$ python -q
>>> import numpy as np
>>> np.set_printoptions(precision=2, suppress=True, linewidth=120, floatmode="fixed")
>>> tidy = lambda a: np.round(a, 2) + 0
>>> M = np.array([[0, 2, 2, 1, 0, 2],
...     [0, 2, 1, 0, 0, 1],
...     [0, 0, 3, 2, 2, 2],
...     [0, 0, 0, 3, 3, 1],
...     [0, 0, 0, 0, 2, 0],
...     [0, 0, 0, 0, 0, 1]])
>>> M
array([[0, 2, 2, 1, 0, 2],
       [0, 2, 1, 0, 0, 1],
       [0, 0, 3, 2, 2, 2],
       [0, 0, 0, 3, 3, 1],
       [0, 0, 0, 0, 2, 0],
       [0, 0, 0, 0, 0, 1]])
>>> np.linalg.matrix_rank(M - M[0, 0] * np.eye(6))
np.int64(5)
>>> tidy(np.sort(np.linalg.eigvals(M)))
array([0.00, 1.00, 2.00, 2.00, 3.00, 3.00])
>>> M @ M
array([[ 0,  4,  8,  7,  7,  9],
       [ 0,  4,  5,  2,  2,  5],
       [ 0,  0,  9, 12, 16, 10],
       [ 0,  0,  0,  9, 15,  4],
       [ 0,  0,  0,  0,  4,  0],
       [ 0,  0,  0,  0,  0,  1]])
>>> cov = M.T @ M
>>> np.trace(cov), (M ** 2).sum()
(np.int64(64), np.int64(64))
>>> basis = np.array([[1, 0, -1, 0], [-2, 2, 0, 1]])
>>> mat = np.repeat(basis, 35 // 2, axis=0)
>>> rng = np.random.default_rng(1276)
>>> mat = mat + 0.02 * rng.normal(size=mat.shape)
>>> tidy(mat)
array([[ 1.02,  0.00, -1.00, -0.03],
       [ 1.02,  0.00, -1.02, -0.01],
       [ 1.00,  0.02, -1.04,  0.03],
       [ 1.02, -0.01, -1.00,  0.00],
       [ 1.03, -0.01, -1.01,  0.00],
       [ 1.01,  0.03, -0.98, -0.03],
       [ 0.99,  0.01, -1.01,  0.01],
       [ 1.00,  0.01, -0.99, -0.03],
       [ 1.00,  0.00, -1.02, -0.01],
       [ 0.96,  0.02, -1.02, -0.02],
       [ 0.99,  0.02, -0.99, -0.03],
       [ 0.99, -0.01, -0.97, -0.01],
       [ 0.99, -0.01, -1.02, -0.03],
       [ 1.00,  0.01, -1.00,  0.00],
       [ 1.01, -0.01, -1.02,  0.00],
       [ 1.00,  0.00, -0.97, -0.01],
       [ 0.99,  0.02, -0.98,  0.00],
       [-1.98,  1.97,  0.04,  1.00],
       [-2.01,  2.00,  0.01,  1.02],
       [-2.00,  2.00, -0.02,  1.00],
       [-2.02,  2.02, -0.01,  1.01],
       [-1.99,  2.01,  0.00,  1.04],
       [-1.98,  2.04, -0.03,  1.02],
       [-2.00,  2.00,  0.01,  0.98],
       [-2.00,  1.98,  0.02,  1.01],
       [-2.00,  1.97,  0.00,  1.02],
       [-1.99,  2.02,  0.02,  0.95],
       [-1.97,  2.00, -0.01,  0.99],
       [-2.00,  2.02,  0.00,  0.98],
       [-2.03,  2.00, -0.01,  0.98],
       [-2.03,  1.98, -0.03,  0.96],
       [-1.97,  2.01, -0.01,  0.99],
       [-2.02,  1.99,  0.01,  1.00],
       [-2.00,  2.00, -0.02,  1.05]])
>>> out = mat / np.sqrt((mat ** 2).mean(axis=1, keepdims=True))
>>> tidy(out[7])
array([ 1.42,  0.01, -1.41, -0.04])
>>> tidy(np.linalg.norm(out, axis=1))
array([2.00, 2.00, 2.00, 2.00, 2.00, 2.00, 2.00, 2.00, 2.00, 2.00, 2.00, 2.00, 2.00, 2.00, 2.00, 2.00, 2.00, 2.00,
       2.00, 2.00, 2.00, 2.00, 2.00, 2.00, 2.00, 2.00, 2.00, 2.00, 2.00, 2.00, 2.00, 2.00, 2.00, 2.00])
>>> np.linalg.matrix_rank(mat - mat.mean(axis=1, keepdims=True))
np.int64(3)
